$ python3 -q
>>> import numpy as np
>>> import numpy.linalg as la
>>> np.set_printoptions(precision=3, suppress=True, linewidth=160, legacy="1.25")
>>> feats = np.array([[0, 0, 6, 1, 8, 2],
...     [0, 0, 1, 6, 5, 9],
...     [0, 0, 0, 4, 5, 8],
...     [0, 0, 0, 0, 8, 5],
...     [0, 0, 0, 0, 0, 4],
...     [0, 0, 0, 0, 0, 0]])
>>> rk = la.matrix_rank(feats)
>>> rk
4
>>> N = la.svd(feats)[2][rk:].T
>>> la.matrix_rank(feats.T @ feats), la.matrix_rank(feats @ feats.T)
(4, 4)
>>> [int(la.matrix_rank(feats[:, :j + 1])) for j in range(6)]
[0, 0, 1, 2, 3, 4]
>>> [int(la.matrix_rank(np.delete(feats, i, axis=0))) for i in range(6)]
[4, 4, 4, 4, 4, 4]
>>> np.prod(np.diag(feats)), round(float(la.det(feats)), 3)
(0, 0.0)
>>> la.matrix_rank(feats - feats[0, 0] * np.eye(6))
4
>>> round(float(la.norm(feats, 2) / la.norm(feats)), 3)
0.897
>>> np.argsort(-la.norm(feats, axis=0).round(6), kind="stable")[:3]
array([5, 4, 3])
>>> [round(float(x), 3) for x in la.svd(feats, compute_uv=False)[:3]]
[19.199, 8.211, 4.164]
>>> np.round(la.norm(feats, "nuc"), 3)
33.729
>>> other = np.array([[-1, -2, -1, 0, 0, -3, 0, -2, -2],
...     [0, 3, 1, -3, -1, 3, 2, -2, -3],
...     [-2, 0, 1, -3, -1, 0, -2, -3, -2],
...     [1, 0, 1, 0, 0, 1, 2, 0, 3],
...     [-2, 2, 1, -2, -3, 3, 3, -1, 2],
...     [-3, -1, -2, 2, 1, 0, 3, 3, -2],
...     [0, -2, -1, 0, 0, 2, -1, -1, 1],
...     [-2, 2, 3, 0, -3, 3, 1, 0, 3],
...     [-1, -2, 3, -3, 2, 1, -3, -2, 3]])
>>> A = np.triu(other, 1)
>>> A
array([[ 0, -2, -1,  0,  0, -3,  0, -2, -2],
       [ 0,  0,  1, -3, -1,  3,  2, -2, -3],
       [ 0,  0,  0, -3, -1,  0, -2, -3, -2],
       [ 0,  0,  0,  0,  0,  1,  2,  0,  3],
       [ 0,  0,  0,  0,  0,  3,  3, -1,  2],
       [ 0,  0,  0,  0,  0,  0,  3,  3, -2],
       [ 0,  0,  0,  0,  0,  0,  0, -1,  1],
       [ 0,  0,  0,  0,  0,  0,  0,  0,  3],
       [ 0,  0,  0,  0,  0,  0,  0,  0,  0]])
>>> U, sv, VT = la.svd(A, full_matrices=False)
>>> np.round(U.T @ U, 3) + 0
array([[1., 0., 0., 0., 0., 0., 0., 0., 0.],
       [0., 1., 0., 0., 0., 0., 0., 0., 0.],
       [0., 0., 1., 0., 0., 0., 0., 0., 0.],
       [0., 0., 0., 1., 0., 0., 0., 0., 0.],
       [0., 0., 0., 0., 1., 0., 0., 0., 0.],
       [0., 0., 0., 0., 0., 1., 0., 0., 0.],
       [0., 0., 0., 0., 0., 0., 1., 0., 0.],
       [0., 0., 0., 0., 0., 0., 0., 1., 0.],
       [0., 0., 0., 0., 0., 0., 0., 0., 1.]])
>>> np.abs(U[:, 0]).round(6).argmax()
2
>>> np.round(VT @ VT.T, 3) + 0
array([[1., 0., 0., 0., 0., 0., 0., 0., 0.],
       [0., 1., 0., 0., 0., 0., 0., 0., 0.],
       [0., 0., 1., 0., 0., 0., 0., 0., 0.],
       [0., 0., 0., 1., 0., 0., 0., 0., 0.],
       [0., 0., 0., 0., 1., 0., 0., 0., 0.],
       [0., 0., 0., 0., 0., 1., 0., 0., 0.],
       [0., 0., 0., 0., 0., 0., 1., 0., 0.],
       [0., 0., 0., 0., 0., 0., 0., 1., 0.],
       [0., 0., 0., 0., 0., 0., 0., 0., 1.]])
>>> np.allclose(U * sv @ VT, A)
True
>>> np.round(sv / sv[0], 3) + 0
array([1.   , 0.898, 0.716, 0.456, 0.211, 0.063, 0.039, 0.   , 0.   ])
>>> la.norm(A, axis=0)
array([0.   , 2.   , 1.414, 4.243, 1.414, 5.292, 5.477, 5.292, 6.633])
>>> round(la.norm(A) ** 2 / la.norm(A, 2) ** 2, 3)
2.578
>>> np.round(la.norm(A, "nuc"), 3)
26.315
>>> rng = np.random.default_rng(30233)
>>> other = A + rng.integers(-2, 3, (9, 7)) @ rng.integers(-2, 3, (7, 9))
>>> other
array([[ -5,  -6,  -1,  -4,  -2,  -4,  -2,  -2,  -3],
       [  2,   9,   1,   2,   5,   4,   0,  -6,  -3],
       [ -6,   0,   4,  -4,   1,   1,   3, -11,  -2],
       [  0,  -1,   4,  -1,  -7,  -4,   8,  -6,   9],
       [ -2,  -3, -14,   8,   3,  -2,   6,  11,  -6],
       [ 10,   4,   7,  -2,  -9,   3,   4,   0,   6],
       [ -9,  -9,  -4,  -1,  -1,  -4,   2,   1,  -6],
       [  5,  -4,   5,  -3, -16,  -6,   4,  -3,  10],
       [ -6,  -4, -12,   3,   5,  -7,   2,  10,  -2]])
>>> np.round(la.svd(other - A, compute_uv=False), 3) + 0
array([37.767, 23.797, 17.97 , 11.657,  6.528,  4.683,  1.724,  0.   ,  0.   ])
